$ ipython --no-banner

In [1]: import numpy as np

In [2]: np.set_printoptions(precision=3, suppress=True, linewidth=200)

In [3]: K = np.loadtxt("out7.csv", delimiter=",")

In [4]: print(K)
[[ 54. -15. -18.  25.  23. -11.   5.   9.]
 [-15.   5.  -1.  -8.  -7.   2.  -2.  -6.]
 [-18.  -1.  50.  -1.  -5.  15.   9.  21.]
 [ 25.  -8.  -1.  13.  12.  -5.   1.   9.]
 [ 23.  -7.  -5.  12.  14. -12. -11.   9.]
 [-11.   2.  15.  -5. -12.  21.  29.  -3.]
 [  5.  -2.   9.   1. -11.  29.  50.  -6.]
 [  9.  -6.  21.   9.   9.  -3.  -6.  18.]]

In [5]: rng = np.random.default_rng(83212)

In [6]: out = K + rng.integers(-2, 3, (8, 3)) @ rng.integers(-2, 3, (3, 8))

In [7]: print(out)
[[ 56. -15. -20.  29.  25.  -9.  13.  13.]
 [-15.   4.   5.  -8.  -1.  -2.   0.  -6.]
 [-20.   0.  51.   0.  -3.  12.   9.  17.]
 [ 23.  -6.  -4.  16.  12.  -6.   3.   5.]
 [ 21.  -5. -10.  13.  10. -11. -13.   5.]
 [-12.   2.  18.  -5.  -9.  18.  29.  -5.]
 [  5.  -1.   7.   5.  -9.  29.  56.  -6.]
 [ 11.  -7.  21.   9.   9.  -1.  -4.  22.]]

In [8]: print(np.round(np.linalg.svd(out - K, compute_uv=False), 3) + 0)
[13.943 12.948 10.906  0.     0.     0.     0.     0.   ]

In [9]: print(np.linalg.matrix_rank(out - K, tol=1e-8))
3

In [10]: print(np.abs(out - K).sum(axis=1))
[24. 19. 14. 17. 21. 12. 15. 11.]

In [11]: print((out - out.T) / 2)
[[ 0.   0.   0.   3.   2.   1.5  4.   1. ]
 [ 0.   0.   2.5 -1.   2.  -2.   0.5  0.5]
 [ 0.  -2.5  0.   2.   3.5 -3.   1.  -2. ]
 [-3.   1.  -2.   0.  -0.5 -0.5 -1.  -2. ]
 [-2.  -2.  -3.5  0.5  0.  -1.  -2.  -2. ]
 [-1.5  2.   3.   0.5  1.   0.   0.  -2. ]
 [-4.  -0.5 -1.   1.   2.   0.   0.  -1. ]
 [-1.  -0.5  2.   2.   2.   2.   1.   0. ]]

In [12]: print(round(float(np.abs(np.linalg.eigvals(out)).max()), 3))
98.575

In [13]: print(np.trace(out))
233.0

In [14]: out.inv()
---------------------------------------------------------------------------
AttributeError                            Traceback (most recent call last)
Cell In[14], line 1
----> 1 out.inv()

AttributeError: 'numpy.ndarray' object has no attribute 'inv'

In [15]: w, V = np.linalg.eigh(K)

In [16]: print(np.unique(w.round(6) + 0, return_counts=True)[1])
[5 1 1 1]

In [17]: print((w > 1e-8).sum(), (w < -1e-8).sum())
3 0

In [18]: print(np.round(V.T @ K @ V, 3) + 0)
[[ 0.     0.     0.     0.     0.     0.     0.     0.   ]
 [ 0.     0.     0.     0.     0.     0.     0.     0.   ]
 [ 0.     0.     0.     0.     0.     0.     0.     0.   ]
 [ 0.     0.     0.     0.     0.     0.     0.     0.   ]
 [ 0.     0.     0.     0.     0.     0.     0.     0.   ]
 [ 0.     0.     0.     0.     0.    57.362  0.     0.   ]
 [ 0.     0.     0.     0.     0.     0.    69.373  0.   ]
 [ 0.     0.     0.     0.     0.     0.     0.    98.265]]

In [19]: X = np.load("case10.npy")

In [20]: print(X)
[[ 4. -2.  0.  0.  0.  0.  0.  0.  0.  0.  0.  0.  0.  0.]
 [-2.  0. -2.  0.  0.  0.  0.  0.  0.  0.  0.  0.  0.  0.]
 [ 0. -2. -5. -2.  0.  0.  0.  0.  0.  0.  0.  0.  0.  0.]
 [ 0.  0. -2.  4. -2.  0.  0.  0.  0.  0.  0.  0.  0.  0.]
 [ 0.  0.  0. -2.  3. -2.  0.  0.  0.  0.  0.  0.  0.  0.]
 [ 0.  0.  0.  0. -2. -2. -2.  0.  0.  0.  0.  0.  0.  0.]
 [ 0.  0.  0.  0.  0. -2. -5. -2.  0.  0.  0.  0.  0.  0.]
 [ 0.  0.  0.  0.  0.  0. -2.  5. -2.  0.  0.  0.  0.  0.]
 [ 0.  0.  0.  0.  0.  0.  0. -2.  0. -2.  0.  0.  0.  0.]
 [ 0.  0.  0.  0.  0.  0.  0.  0. -2.  4. -2.  0.  0.  0.]
 [ 0.  0.  0.  0.  0.  0.  0.  0.  0. -2.  5. -2.  0.  0.]
 [ 0.  0.  0.  0.  0.  0.  0.  0.  0.  0. -2.  3. -2.  0.]
 [ 0.  0.  0.  0.  0.  0.  0.  0.  0.  0.  0. -2. -3. -2.]
 [ 0.  0.  0.  0.  0.  0.  0.  0.  0.  0.  0.  0. -2.  5.]]

In [21]: w, V = np.linalg.eigh(X)

In [22]: x0 = np.array([4, 7, -2, -7, -4, -9, 7, 8, -1, 9, -9, -8, -9, -6])

In [23]: print((np.sign(V[:, -1].round(6)) == np.sign(V[0, -1].round(6))).astype(int))
[1 0 1 0 1 0 1 0 1 0 1 0 1 0]

In [24]: F = np.loadtxt("layer0.csv", delimiter=",")

In [25]: print(F)
[[-0.056  0.149  0.369  0.099 -0.576 -0.435 -0.102 -0.1    0.04   0.186  0.001  0.495 -0.081]
 [-0.111 -0.085  0.009  0.078 -0.428  0.297 -0.187  0.091  0.363 -0.141 -0.583 -0.181  0.368]
 [-0.083  0.382 -0.226  0.195  0.348 -0.013 -0.662 -0.093 -0.1    0.146 -0.326  0.174 -0.147]
 [ 0.139 -0.181 -0.393 -0.739 -0.139 -0.2   -0.27  -0.139  0.177  0.239  0.053 -0.004  0.063]
 [ 0.056  0.17   0.091  0.067  0.023 -0.2    0.155  0.003  0.499  0.28  -0.153 -0.48  -0.557]
 [ 0.473 -0.023 -0.273  0.27  -0.45   0.09  -0.052 -0.168 -0.497  0.152 -0.018 -0.317 -0.129]
 [ 0.111 -0.266 -0.2    0.296 -0.016 -0.196 -0.215 -0.395  0.347 -0.595  0.229  0.039 -0.144]
 [ 0.083 -0.319  0.458  0.132  0.264 -0.066 -0.18  -0.476  0.007  0.377  0.03  -0.228  0.369]
 [-0.417 -0.381  0.079  0.059 -0.185  0.404 -0.37   0.179 -0.006  0.202  0.363 -0.039 -0.361]
 [-0.473  0.086 -0.377  0.095 -0.077  0.194  0.405 -0.575  0.042  0.234 -0.046  0.142  0.012]
 [-0.25   0.319  0.35  -0.41  -0.118  0.07  -0.123 -0.359 -0.288 -0.407 -0.023 -0.327 -0.161]
 [-0.167  0.478 -0.154  0.162 -0.136 -0.132 -0.146  0.134  0.158  0.072  0.54  -0.326  0.436]
 [ 0.473  0.328  0.174 -0.102 -0.012  0.607 -0.015 -0.182  0.316  0.055  0.22   0.27  -0.042]]

In [26]: # orthonormal columns

In [27]: z = rng.permutation(13)

In [28]: print(z)
[ 3  7 12  6  1 10  0  9  4  2 11  8  5]

In [29]: out = F[z][:, z]

In [30]: print(round(float(np.linalg.det(out)), 3), round(float(np.linalg.det(F[z])), 3))
1.0 -1.0

In [31]: print(round(np.trace(out), 3))
-1.846
